$ ipython --no-banner

In [1]: import numpy as np

In [2]: import numpy.linalg as la

In [3]: np.set_printoptions(precision=2, suppress=True, linewidth=160, legacy="1.25")

In [4]: def tidy(a):
   ...:     return np.round(a, 2) + 0
   ...: 

In [5]: J = np.loadtxt("layer4.csv", delimiter=",")

In [6]: tidy(J)
Out[6]: 
array([[-0.57,  0.23,  0.15, -0.73,  0.27],
       [-0.45, -0.43, -0.63, -0.08, -0.46],
       [-0.61,  0.31, -0.08,  0.66,  0.29],
       [ 0.28, -0.02, -0.67, -0.11,  0.68],
       [-0.16, -0.82,  0.36,  0.1 ,  0.41]])

In [7]: def softmax(z):
   ...:     e = np.exp(z - z.max(axis=-1, keepdims=True))
   ...:     return e / e.sum(axis=-1, keepdims=True)
   ...: 

In [8]: tidy(softmax(10 * J[0]))
Out[8]: array([0.  , 0.33, 0.15, 0.  , 0.52])

In [9]: tidy(softmax(J).sum(axis=1))
Out[9]: array([1., 1., 1., 1., 1.])

In [10]: tidy(softmax(J[0]))
Out[10]: array([0.12, 0.26, 0.24, 0.1 , 0.27])

In [11]: scores = J @ J.T / np.sqrt(5)

In [12]: tidy(softmax(scores))
Out[12]: 
array([[0.28, 0.18, 0.18, 0.18, 0.18],
       [0.18, 0.28, 0.18, 0.18, 0.18],
       [0.18, 0.18, 0.28, 0.18, 0.18],
       [0.18, 0.18, 0.18, 0.28, 0.18],
       [0.18, 0.18, 0.18, 0.18, 0.28]])

In [13]: tidy(softmax(scores + np.triu(np.full(scores.shape, -np.inf), 1)))
Out[13]: 
array([[1.  , 0.  , 0.  , 0.  , 0.  ],
       [0.39, 0.61, 0.  , 0.  , 0.  ],
       [0.28, 0.28, 0.44, 0.  , 0.  ],
       [0.22, 0.22, 0.22, 0.34, 0.  ],
       [0.18, 0.18, 0.18, 0.18, 0.28]])

In [14]: rng = np.random.default_rng(7)

In [15]: B = J + rng.integers(-2, 3, (5, 1)) @ rng.integers(-2, 3, (1, 5))

In [16]: tidy(B)
Out[16]: 
array([[ 1.43,  4.23, -1.85, -4.73, -1.73],
       [ 0.55,  1.57, -1.63, -2.08, -1.46],
       [ 0.39,  2.31, -1.08, -1.34, -0.71],
       [ 2.28,  3.98, -2.67, -4.11, -1.32],
       [-0.16, -0.82,  0.36,  0.1 ,  0.41]])

In [17]: tidy(la.svd(B - J, compute_uv=False))
Out[17]: array([10.49,  0.  ,  0.  ,  0.  ,  0.  ])

In [18]: la.matrix_rank(B - J, tol=1e-8)
Out[18]: 1

In [19]: vec = np.array([3, 4, -3, 5, 0])

In [20]: a = np.maximum(J @ vec, 0)

In [21]: np.flatnonzero(a > 1e-9)
Out[21]: array([2, 3])

In [22]: tidy(np.maximum(J @ vec, 0) - np.maximum(-J @ vec, 0))
Out[22]: array([-4.88, -1.56,  2.97,  2.22, -4.36])

In [23]: tidy(a)
Out[23]: array([0.  , 0.  , 2.97, 2.22, 0.  ])

In [24]: tidy(J.T @ a)
Out[24]: array([-1.18,  0.87, -1.71,  1.73,  2.38])

In [25]: data = np.load("x.npy")

In [26]: tidy(data)
Out[26]: 
array([[ 0.92,  0.15, -0.07,  0.23],
       [ 0.15,  0.75,  0.12, -0.39],
       [-0.07,  0.12,  0.94,  0.18],
       [ 0.23, -0.39,  0.18,  0.39]])

In [27]: labels = rng.permutation(4)

In [28]: labels
Out[28]: array([1, 2, 3, 0])

In [29]: B = data[labels][:, labels]

In [30]: np.allclose(B, data)
Out[30]: False

In [31]: tidy(B)
Out[31]: 
array([[ 0.75,  0.12, -0.39,  0.15],
       [ 0.12,  0.94,  0.18, -0.07],
       [-0.39,  0.18,  0.39,  0.23],
       [ 0.15, -0.07,  0.23,  0.92]])

In [32]: tidy(np.diag(B))
Out[32]: array([0.75, 0.94, 0.39, 0.92])

In [33]: T = np.stack([B, 5 * B, B[::-1]])

In [34]: la.matrix_rank(T)
Out[34]: array([3, 3, 3])

In [35]: T.shape
Out[35]: (3, 4, 4)

In [36]: ev, V = la.eigh(data)

In [37]: vec = np.array([1, 3, 1, 2])

In [38]: tidy(vec @ data @ vec / (vec @ vec)), tidy(ev[0]), tidy(ev[-1])
Out[38]: (0.57, 0.0, 1.0)

In [39]: tidy(vec @ data @ vec)
Out[39]: 8.55

In [40]: tidy(np.abs(data).sum(axis=1).max()), tidy(np.abs(ev).max())
Out[40]: (1.4, 1.0)

In [41]: U, sigma, Vh = la.svd(data)

In [42]: V = Vh[:(sigma > 1e-8).sum()]

In [43]: vec = data[2] + -2 * data[0] + rng.integers(2) * np.eye(4)[2]

In [44]: tidy(vec)
Out[44]: array([-1.9 , -0.17,  1.08, -0.27])

In [45]: tidy(V.T @ V)
Out[45]: 
array([[ 0.92,  0.15, -0.07,  0.23],
       [ 0.15,  0.75,  0.12, -0.39],
       [-0.07,  0.12,  0.94,  0.18],
       [ 0.23, -0.39,  0.18,  0.39]])

In [46]: la.matrix_rank(np.vstack([data, vec]))
Out[46]: 3

In [47]: A = np.load("test1.npy")

In [48]: A
Out[48]: 
array([[ 18.91,   0.18,  -6.28,  -1.57,  -0.78],
       [ -5.72,  -4.46,  -0.41,  14.13, -12.14],
       [ -2.24, -11.09,  -7.32,  -3.89,  14.26],
       [-10.14,   8.38,   8.27,  10.89,  -6.32],
       [ -3.68,   1.72,   1.32,  14.84,  12.71],
       [  3.21,  -4.56,  -6.18,  13.39,  12.3 ],
       [ -8.39,   8.74, -12.91,  -9.16,   1.68],
       [ 10.14,  14.26,  -9.55,  -1.62,  -0.01],
       [ -9.39,  -5.66,  11.05, -12.55,  -0.57],
       [ -8.02, -15.63,   2.1 ,   3.53,   8.63],
       [ -7.58, -16.08,  -2.35,   8.78,  -1.14],
       [-17.02,   3.16,  -0.39,  -9.04,   4.28],
       [  5.8 ,  -1.19, -12.58,   5.6 , -13.24],
       [-17.06,   4.05,   8.13,  -1.89,   4.79],
       [-12.17,  -7.14,  -6.08,  10.24,  -7.68],
       [  1.76,  -3.82,   2.52, -19.25,  -2.33],
       [  1.71,  -8.88,   0.64,   5.9 , -16.82],
       [  0.07, -15.95,   3.3 ,   3.78,  10.98],
       [-12.13,  10.01,  -3.06,  -9.84,   6.82],
       [ 14.23,  -5.97,  -1.25,  10.69,   6.78],
       [ 16.09,  10.3 ,   3.17,  -1.74,  -4.67],
       [-18.15,  -1.01,  -6.73,  -2.6 ,  -4.2 ],
       [ -0.78,   0.28,  -7.82, -18.37,  -0.81],
       [  1.34,  10.49,  -5.96,   7.33, -14.1 ],
       [ 13.3 ,  -6.24,   7.83,   5.22,   9.78],
       [ -0.54,   0.62,  15.65,   4.88,  11.43],
       [ -7.96,  13.1 ,   2.41,  11.95,   4.05],
       [-16.54,  -0.94,  -6.87,   7.17,  -5.2 ],
       [ 15.19,  -5.92,  -1.9 ,   0.67, -11.41]])

In [49]: P = A @ la.solve(A.T @ A, A.T)

In [50]: la.matrix_rank(np.eye(29) - P)
Out[50]: 24

In [51]: tidy(la.eigvalsh(P))
Out[51]: array([0., 0., 0., 0., 0., 0., 0., 0., 0., 0., 0., 0., 0., 0., 0., 0., 0., 0., 0., 0., 0., 0., 0., 0., 1., 1., 1., 1., 1.])

In [52]: cen = A - A.mean(axis=0)

In [53]: U, sigma, Vh = la.svd(cen, full_matrices=False)

In [54]: tidy(np.abs(Vh[-1]))
Out[54]: array([0.04, 0.01, 0.91, 0.13, 0.4 ])

In [55]: tidy((sigma ** 2).sum() ** 2 / (sigma ** 4).sum())
Out[55]: 4.49

In [56]: np.abs(Vh[0]).argmax()
Out[56]: 0

In [57]: tidy(Vh[0] * np.sign(Vh[0, np.abs(Vh[0]).argmax()]))
Out[57]: array([ 0.95, -0.06, -0.08,  0.25, -0.16])

In [58]: tidy(cen.mean(axis=0))
Out[58]: array([0., 0., 0., 0., 0.])

In [59]: np.searchsorted(np.cumsum(sigma ** 2) / (sigma ** 2).sum(), 0.9) + 1
Out[59]: 4

In [60]: (np.sign(U[:, 0]) == np.sign(U[0, 0])).astype(int)
Out[60]: array([1, 1, 0, 0, 0, 1, 0, 1, 0, 0, 0, 0, 1, 0, 0, 0, 1, 1, 0, 1, 1, 0, 0, 1, 1, 0, 0, 0, 1])

In [61]: la.matrix_rank(cen)
Out[61]: 5

In [62]: cen = A - A.mean(axis=0)

In [63]: V = la.svd(cen)[2][:4]

In [64]: B = cen - cen @ V.T @ V

In [65]: la.norm(B, axis=1).round(6).argmax()
Out[65]: 8

In [66]: tidy(np.diag(V.T @ V))
Out[66]: array([1.  , 1.  , 0.18, 0.98, 0.84])

In [67]: r0 = np.array([1, 7, 5, 1, 4, 4])

In [68]: m1 = np.array([np.roll(r0, i) for i in range(6)])

In [69]: m1
Out[69]: 
array([[1, 7, 5, 1, 4, 4],
       [4, 1, 7, 5, 1, 4],
       [4, 4, 1, 7, 5, 1],
       [1, 4, 4, 1, 7, 5],
       [5, 1, 4, 4, 1, 7],
       [7, 5, 1, 4, 4, 1]])

In [70]: vec = np.array([-1, 1, 2, -2, 1, 1])

In [71]: a = np.maximum(m1 @ vec, 0)

In [72]: m1 * (a > 1e-9)[:, None]
Out[72]: 
array([[1, 7, 5, 1, 4, 4],
       [4, 1, 7, 5, 1, 4],
       [0, 0, 0, 0, 0, 0],
       [1, 4, 4, 1, 7, 5],
       [5, 1, 4, 4, 1, 7],
       [0, 0, 0, 0, 0, 0]])

In [73]: a
Out[73]: array([22,  6,  0, 21,  4,  0])

In [74]: m1.T @ a
Out[74]: array([ 87, 248, 252,  89, 245, 245])

In [75]: np.flatnonzero(a > 1e-9)
Out[75]: array([0, 1, 3, 4])

In [76]: tidy(np.tanh(m1 @ vec))
Out[76]: array([ 1.,  1., -1.,  1.,  1., -1.])

In [77]: np.maximum(m1 @ (3 * vec), 0)
Out[77]: array([66, 18,  0, 63, 12,  0])

In [78]: arr = np.loadtxt("case10.csv", delimiter=",")

In [79]: arr
Out[79]: 
array([[0., 3., 0., 3.],
       [3., 0., 3., 0.],
       [0., 3., 0., 3.],
       [3., 0., 3., 0.]])

In [80]: T = np.stack([arr, 5 * arr, arr[::-1]])

In [81]: T.sum(axis=0)
Out[81]: 
array([[ 3., 18.,  3., 18.],
       [18.,  3., 18.,  3.],
       [ 3., 18.,  3., 18.],
       [18.,  3., 18.,  3.]])

In [82]: tidy(la.det(T))
Out[82]: array([0., 0., 0.])

In [83]: T.shape
Out[83]: (3, 4, 4)

In [84]: tidy(la.norm(T, axis=(1, 2)))
Out[84]: array([ 8.49, 42.43,  8.49])

In [85]: np.einsum("bij,cij->bc", T, T)
Out[85]: 
array([[  72.,  360.,    0.],
       [ 360., 1800.,    0.],
       [   0.,    0.,   72.]])

In [86]: la.matrix_rank(T)
Out[86]: array([2, 2, 2])

In [87]: (arr + arr.T) / 2
Out[87]: 
array([[0., 3., 0., 3.],
       [3., 0., 3., 0.],
       [0., 3., 0., 3.],
       [3., 0., 3., 0.]])

In [88]: tidy(la.matrix_power(arr, 3))
Out[88]: 
array([[  0., 108.,   0., 108.],
       [108.,   0., 108.,   0.],
       [  0., 108.,   0., 108.],
       [108.,   0., 108.,   0.]])

In [89]: tidy(np.abs(la.eigvals(arr)).max())
Out[89]: 6.0

In [90]: arr @ arr
Out[90]: 
array([[18.,  0., 18.,  0.],
       [ 0., 18.,  0., 18.],
       [18.,  0., 18.,  0.],
       [ 0., 18.,  0., 18.]])

In [91]: assert arr == arr.T
ValueError: The truth value of an array with more than one element is ambiguous. Use a.any() or a.all()


In [92]: tidy(la.det(arr))
Out[92]: 0.0

In [93]: tidy(np.sort(np.abs(la.eigvals(arr))))
Out[93]: array([0., 0., 6., 6.])

In [94]: np.allclose(arr, arr.T)
Out[94]: True

In [95]: tidy(la.eigvalsh(arr).min())
Out[95]: -6.0

In [96]: np.all(la.eigvalsh(arr) > 0)
Out[96]: False

In [97]: K = np.loadtxt("run13.csv", delimiter=",")

In [98]: K
Out[98]: 
array([[ 0.,  0.,  0.,  0.],
       [ 0.,  0.,  0.,  0.],
       [ 0.,  2.,  1., -2.],
       [-1., -2.,  1.,  0.],
       [ 0.,  2.,  1., -2.],
       [-2.,  0.,  2., -2.],
       [ 0.,  2.,  1., -2.],
       [-2.,  0.,  2., -2.],
       [-2.,  0.,  2., -2.],
       [ 0.,  0.,  0.,  0.],
       [-2.,  2.,  3., -4.],
       [ 0., -1.,  2.,  0.],
       [ 0.,  0.,  0.,  0.],
       [ 0.,  0.,  0.,  0.],
       [-1., -3.,  3.,  0.],
       [-2.,  0.,  2., -2.]])

In [99]: vec = np.array([0, 2, 2, -1])

In [100]: rhs = K @ vec

In [101]: tidy(la.solve(K.T @ K, K.T @ rhs))
Out[101]: array([ 0.,  2.,  2., -1.])

In [102]: rhs = rhs + 0.02 * rng.normal(size=16)

In [103]: tidy(rhs)
Out[103]: array([-0.01, -0.01,  8.01, -1.99,  8.  ,  5.98,  8.  ,  6.01,  5.97, -0.01, 13.96,  1.97, -0.04,  0.  , -0.03,  6.01])

In [104]: beta, *_ = la.lstsq(K, rhs)

In [105]: [round(float(la.norm(la.solve(K.T @ K + lam * np.eye(4), K.T @ rhs))), 2) for lam in (0, 1, 10, 100)]
Out[105]: [2.98, 2.7, 2.26, 1.14]

In [106]: beta.round()
Out[106]: array([ 0.,  2.,  2., -1.])

In [107]: tidy(beta)
Out[107]: array([ 0.01,  1.98,  1.98, -1.03])

In [108]: B = np.array([[3, -2], [1, 1], [0, 2], [2, -1]])

In [109]: np.einsum("ij,ij->i", K, K)
Out[109]: array([ 0.,  0.,  9.,  6.,  9., 12.,  9., 12., 12.,  0., 33.,  5.,  0.,  0., 19., 12.])

In [110]: np.vstack([K, B.T]).shape
Out[110]: (18, 4)

In [111]: K @ B
Out[111]: 
array([[  0.,   0.],
       [  0.,   0.],
       [ -2.,   6.],
       [ -5.,   2.],
       [ -2.,   6.],
       [-10.,  10.],
       [ -2.,   6.],
       [-10.,  10.],
       [-10.,  10.],
       [  0.,   0.],
       [-12.,  16.],
       [ -1.,   3.],
       [  0.,   0.],
       [  0.,   0.],
       [ -6.,   5.],
       [-10.,  10.]])

In [112]: dist = la.norm(K[:, None] - K[None], axis=-1)

In [113]: np.flatnonzero(dist[2] < dist.mean() / 2)
Out[113]: array([2, 4, 6])

In [114]: dist.shape
Out[114]: (16, 16)

In [115]: (dist + 1e9 * np.eye(16)).round(6).argmin(axis=1)
Out[115]: array([ 1,  0,  4, 11,  2,  7,  2,  5,  5,  0,  5,  3,  0,  0,  3,  5])

In [116]: tidy(dist[:5, :5])
Out[116]: 
array([[0.  , 0.  , 3.  , 2.45, 3.  ],
       [0.  , 0.  , 3.  , 2.45, 3.  ],
       [3.  , 3.  , 0.  , 4.58, 0.  ],
       [2.45, 2.45, 4.58, 0.  , 4.58],
       [3.  , 3.  , 0.  , 4.58, 0.  ]])

In [117]: tidy(dist[2])
Out[117]: array([3.  , 3.  , 0.  , 4.58, 0.  , 3.  , 0.  , 3.  , 3.  , 3.  , 3.46, 3.74, 3.  , 3.  , 5.83, 3.  ])

In [118]: B = np.c_[K[:, :2] @ np.array([[2, 0], [-2, 0]]), np.array([3, 1, 1, 3, -1, -1, 0, 2, -3, 1, 2, 0, 3, -3, -3, -1])]

In [119]: B
Out[119]: 
array([[ 0.,  0.,  3.],
       [ 0.,  0.,  1.],
       [-4.,  0.,  1.],
       [ 2.,  0.,  3.],
       [-4.,  0., -1.],
       [-4.,  0., -1.],
       [-4.,  0.,  0.],
       [-4.,  0.,  2.],
       [-4.,  0., -3.],
       [ 0.,  0.,  1.],
       [-8.,  0.,  2.],
       [ 2.,  0.,  0.],
       [ 0.,  0.,  3.],
       [ 0.,  0., -3.],
       [ 4.,  0., -3.],
       [-4.,  0., -1.]])

In [120]: tidy(la.lstsq(K, B[:, 0])[0])
Out[120]: array([ 2., -2.,  0.,  0.])

In [121]: U, sigma, Vh = la.svd(B, full_matrices=False)

In [122]: U.shape, sigma.shape, Vh.shape
Out[122]: ((16, 3), (3,), (3, 3))

In [123]: tidy(np.abs(Vh[0]))
Out[123]: array([1.  , 0.  , 0.08])

In [124]: (sigma > 1e-8).sum()
Out[124]: 2

In [125]: tidy(np.cumsum(sigma ** 2) / np.sum(sigma ** 2))
Out[125]: array([0.75, 1.  , 1.  ])

In [126]: np.allclose(U * sigma @ Vh, B)
Out[126]: True

In [127]: tidy(U.T @ U)
Out[127]: 
array([[1., 0., 0.],
       [0., 1., 0.],
       [0., 0., 1.]])

In [128]: F = np.loadtxt("a.csv", delimiter=",")

In [129]: F
Out[129]: 
array([[ -9.46,  26.98,  -7.93],
       [-11.2 ,  25.34, -10.25],
       [-10.35,  23.41,  -8.09],
       [-11.9 ,  25.35,  -9.4 ],
       [ -9.55,  24.4 ,  -8.96],
       [-12.21,  24.79, -10.38],
       [-10.43,  25.14, -10.09],
       [ -8.95,  25.08,  -9.91],
       [ -9.67,  27.1 ,  -9.3 ],
       [-10.07,  26.19, -10.79],
       [ -8.78,  24.79,  -9.62],
       [ -9.28,  26.09,  -9.02],
       [ -8.98,  25.43,  -8.16],
       [-10.14,  23.21,  -8.57],
       [-10.05,  25.03,  -9.86],
       [-11.77,  23.63,  -9.57],
       [-10.  ,  26.62, -11.22],
       [ -9.79,  24.24, -10.07],
       [ -9.  ,  25.7 , -10.81],
       [-10.35,  26.66, -12.04],
       [-10.6 ,  22.78,  -8.94],
       [-10.15,  26.18,  -7.61],
       [-11.46,  22.51,  -9.45],
       [-11.64,  24.84,  -9.25],
       [-10.46,  24.2 ,  -9.53]])

In [130]: basis = F[[9, 10]].astype(float)

In [131]: for _ in range(6):
     ...:     labels = la.norm(F[:, None] - basis, axis=-1).argmin(axis=1)
     ...:     basis = np.array([F[labels == j].mean(axis=0) for j in range(2)])
     ...: 

In [132]: labels
Out[132]: array([1, 0, 1, 0, 1, 0, 0, 1, 0, 0, 1, 1, 1, 1, 1, 1, 0, 1, 0, 0, 1, 1, 1, 1, 1])

In [133]: tidy(basis[1] - basis[0])
Out[133]: array([ 0.45, -1.33,  1.44])

In [134]: np.abs(basis[1] - basis[0]).argmax()
Out[134]: 2
